>>> import numpy as np
>>> from numpy import linalg as LA
>>> np.set_printoptions(precision=2, suppress=True, linewidth=100)
>>> def tidy(a):
...     return np.round(a, 2) + 0
... 
>>> E = np.array([[1.0, 0.9, 0.81, 0.73],
...     [0.9, 1.0, 0.9, 0.81],
...     [0.81, 0.9, 1.0, 0.9],
...     [0.73, 0.81, 0.9, 1.0]])
>>> proj = np.triu(np.array([[2, 2, 2, 5], [1, 2, 0, 3], [3, 2, 1, 4], [1, 5, 3, 0]]), 1) + np.eye(4)
>>> B = proj @ E @ LA.inv(proj)
>>> np.trace(B), np.trace(E)
(np.float64(4.0), np.float64(4.0))
>>> tidy(LA.det(B))
np.float64(0.01)
>>> tidy(np.poly(E))
array([ 1.  , -4.  ,  1.72, -0.2 ,  0.01])
>>> tidy(LA.eigvals(E).sum().real)
np.float64(4.0)
>>> tidy(LA.det(E.T))
np.float64(0.01)
>>> np.einsum("ii->", E)
np.float64(4.0)
>>> feats = np.load("arr.npy")
>>> feats
array([[ 9,  4,  3],
       [ 0,  0,  0],
       [ 0,  0,  0],
       [ 9,  4,  3],
       [ 4,  7,  3],
       [ 5,  8,  8],
       [14, 12, 11],
       [ 9,  4,  3],
       [ 0,  0,  0],
       [ 5,  8,  8],
       [18, 19, 14],
       [ 0,  0,  0],
       [14, 12, 11],
       [ 9,  4,  3],
       [ 5,  8,  8],
       [ 0,  0,  0],
       [ 0,  0,  0],
       [ 4,  7,  3],
       [ 0,  0,  0],
       [ 0,  0,  0],
       [ 0,  0,  0],
       [ 0,  0,  0]])
>>> theta = np.radians(36)
>>> R = np.eye(3)
>>> R[2, 2] = R[1, 1] = np.cos(theta)
>>> R[2, 1], R[1, 2] = -np.sin(theta), np.sin(theta)
>>> tidy(R)
array([[ 1.  ,  0.  ,  0.  ],
       [ 0.  ,  0.81,  0.59],
       [ 0.  , -0.59,  0.81]])
>>> B = feats @ R.T
>>> tidy(LA.svd(feats, compute_uv=False)), tidy(LA.svd(B, compute_uv=False))
(array([52.17,  9.82,  3.95]), array([52.17,  9.82,  3.95]))
>>> tidy(np.abs(B - feats).max(axis=0))
array([ 0.  ,  4.6 , 13.84])
>>> np.allclose(LA.norm(feats, axis=1), LA.norm(B, axis=1))
True
>>> proj = feats @ LA.solve(feats.T @ feats, feats.T)
>>> tidy(proj @ feats[:, 0])
array([ 9.,  0.,  0.,  9.,  4.,  5., 14.,  9.,  0.,  5., 18.,  0., 14.,  9.,  5.,  0.,  0.,  4.,
        0.,  0.,  0.,  0.])
>>> np.allclose(proj @ proj, proj)
True
>>> LA.matrix_rank(np.eye(22) - proj)
np.int64(19)
